% python3 -q
>>> import numpy as np
>>> np.set_printoptions(suppress=True, linewidth=120)
>>> A = np.load("case10.npy")
>>> A
array([[-1.,  0., -2.],
       [ 0., -1.,  0.],
       [-2.,  0., -1.]])
>>> # symmetric, so the eigenvalues are real
>>> (A != 0).astype(int)
array([[1, 0, 1],
       [0, 1, 0],
       [1, 0, 1]])
>>> (np.linalg.matrix_power((A != 0) + (A.T != 0) + np.eye(3), 3) > 0).astype(int)
array([[1, 0, 1],
       [0, 1, 0],
       [1, 0, 1]])
>>> np.round(np.sort(np.linalg.eigvals(A).real), 1)
array([-3., -1.,  1.])
>>> np.flatnonzero(np.linalg.matrix_power((A != 0) + (A.T != 0) + np.eye(3), 3)[2])
array([0, 2])
>>> print(A @ A)
[[5. 0. 4.]
 [0. 1. 0.]
 [4. 0. 5.]]
>>> round(float(np.linalg.det(A)), 1)
3.0
>>> w, V = np.linalg.eigh(A)
>>> vec = np.array([5, -5, 4])
>>> print((np.sign(V[:, -1].round(6)) == np.sign(V[0, -1].round(6))).astype(int))
[1 0 0]
>>> vec @ A @ vec
np.float64(-146.0)
>>> np.round(V * np.maximum(w, 0) @ V.T, 1)
array([[ 0.5,  0. , -0.5],
       [ 0. ,  0. ,  0. ],
       [-0.5,  0. ,  0.5]])
>>> w, V = np.linalg.eig(A)
>>> np.round(np.sort(np.linalg.eigvals(A.T)), 1)
array([-3., -1.,  1.])
>>> (A - A.T) / 2
array([[0., 0., 0.],
       [0., 0., 0.],
       [0., 0., 0.]])
>>> np.linalg.determinant(A)
Traceback (most recent call last):
  File "<python-input-19>", line 1, in <module>
    np.linalg.determinant(A)
    ^^^^^^^^^^^^^^^^^^^^^
AttributeError: module 'numpy.linalg' has no attribute 'determinant'
>>> data = np.loadtxt("sample6.csv", delimiter=",")
>>> print(data)
[[ 6.6  4.8  5.7]
 [-2.8 -9.6  0.3]
 [ 3.8 -5.5  7.4]
 [-3.3  9.3  1.6]
 [ 5.7 -8.1  1.1]
 [-4.8 -8.   3.7]
 [-6.7  5.8  4.6]
 [ 9.1 -3.3 -2.6]
 [-1.3  8.7 -4.7]
 [ 3.9 -3.1 -8.7]
 [ 1.3  9.4 -3.3]
 [ 2.4 -3.1  9.2]
 [ 8.9  4.3  1.3]
 [-9.3  2.3 -3. ]
 [-2.8  5.   8.2]
 [ 8.9  4.5 -0.1]
 [ 9.6  2.2  1.6]
 [ 6.7  5.5 -5. ]
 [ 9.6 -2.2  1.8]
 [-9.6 -1.4  2.4]
 [-3.5 -8.9  3.1]
 [-9.3  1.3 -3.5]]
>>> G = np.cov(data, rowvar=False)
>>> G.round(1)
array([[44.4,  0.6, -1.2],
       [ 0.6, 37. , -5.3],
       [-1.2, -5.3, 21.1]])
>>> Ac = data - data.mean(axis=0)
>>> V = np.linalg.svd(Ac)[2][:2]
>>> A2 = Ac - Ac @ V.T @ V
>>> np.round(np.diag(V.T @ V), 1)
array([1. , 0.9, 0.1])
>>> print(np.round((Ac @ V.T).std(axis=0), 1))
[6.5 6.1]
>>> print(np.round(np.cov(Ac @ V.T, rowvar=False), 1) + 0)
[[44.6  0. ]
 [ 0.  38.4]]
>>> round(np.linalg.norm(A2) / np.linalg.norm(Ac), 1)
np.float64(0.4)
>>> U, sigma, Vt = np.linalg.svd(data, full_matrices=False)
>>> print(np.round(U.T @ U, 1) + 0)
[[1. 0. 0.]
 [0. 1. 0.]
 [0. 0. 1.]]
>>> print(round(float(np.sqrt((sigma ** 2).sum())), 1), round(float(np.linalg.norm(data)), 1))
46.9 46.9
>>> np.round(np.cumsum(sigma ** 2) / np.sum(sigma ** 2), 1)
array([0.4, 0.8, 1. ])
>>> np.round(sigma / sigma[0], 1)
array([1. , 0.9, 0.7])
>>> np.round(Vt @ Vt.T, 1) + 0
array([[1., 0., 0.],
       [0., 1., 0.],
       [0., 0., 1.]])
